% python3 -q
>>> import numpy as np
>>> np.set_printoptions(suppress=True, linewidth=200)
>>> A = np.loadtxt("out13.csv", delimiter=",")
>>> A
array([[4., 0., 0., 0., 0., 0., 3., 0., 0., 0., 0., 3.],
       [0., 4., 0., 0., 3., 3., 0., 3., 0., 3., 0., 0.],
       [0., 0., 4., 3., 0., 0., 0., 0., 3., 0., 3., 0.],
       [0., 0., 3., 4., 0., 0., 0., 0., 3., 0., 3., 0.],
       [0., 3., 0., 0., 4., 3., 0., 3., 0., 3., 0., 0.],
       [0., 3., 0., 0., 3., 4., 0., 3., 0., 3., 0., 0.],
       [3., 0., 0., 0., 0., 0., 4., 0., 0., 0., 0., 3.],
       [0., 3., 0., 0., 3., 3., 0., 4., 0., 3., 0., 0.],
       [0., 0., 3., 3., 0., 0., 0., 0., 4., 0., 3., 0.],
       [0., 3., 0., 0., 3., 3., 0., 3., 0., 4., 0., 0.],
       [0., 0., 3., 3., 0., 0., 0., 0., 3., 0., 4., 0.],
       [3., 0., 0., 0., 0., 0., 3., 0., 0., 0., 0., 4.]])
>>> vec = np.array([2, 1, 2, -1, 1, 0, 2, -2, 2, 0, 1, 0])
>>> rhs = A @ vec
>>> rhs
array([14.,  1., 14., 11.,  1.,  0., 14., -2., 14.,  0., 13., 12.])
>>> np.round(np.linalg.solve(A, A[:, 5]), 2) + 0
array([0., 0., 0., 0., 0., 1., 0., 0., 0., 0., 0., 0.])
>>> np.round(np.linalg.solve(A, -3 * rhs), 2) + 0
array([-6., -3., -6.,  3., -3.,  0., -6.,  6., -6.,  0., -3.,  0.])
>>> np.round(np.linalg.solve(A.T, A[5]), 2) + 0
array([0., 0., 0., 0., 0., 1., 0., 0., 0., 0., 0., 0.])
>>> np.round(np.linalg.solve(A, rhs + A[:, 7]), 2) + 0
array([ 2.,  1.,  2., -1.,  1.,  0.,  2., -1.,  2.,  0.,  1.,  0.])
>>> np.round(np.linalg.solve(A, rhs), 2) + 0
array([ 2.,  1.,  2., -1.,  1.,  0.,  2., -2.,  2.,  0.,  1.,  0.])
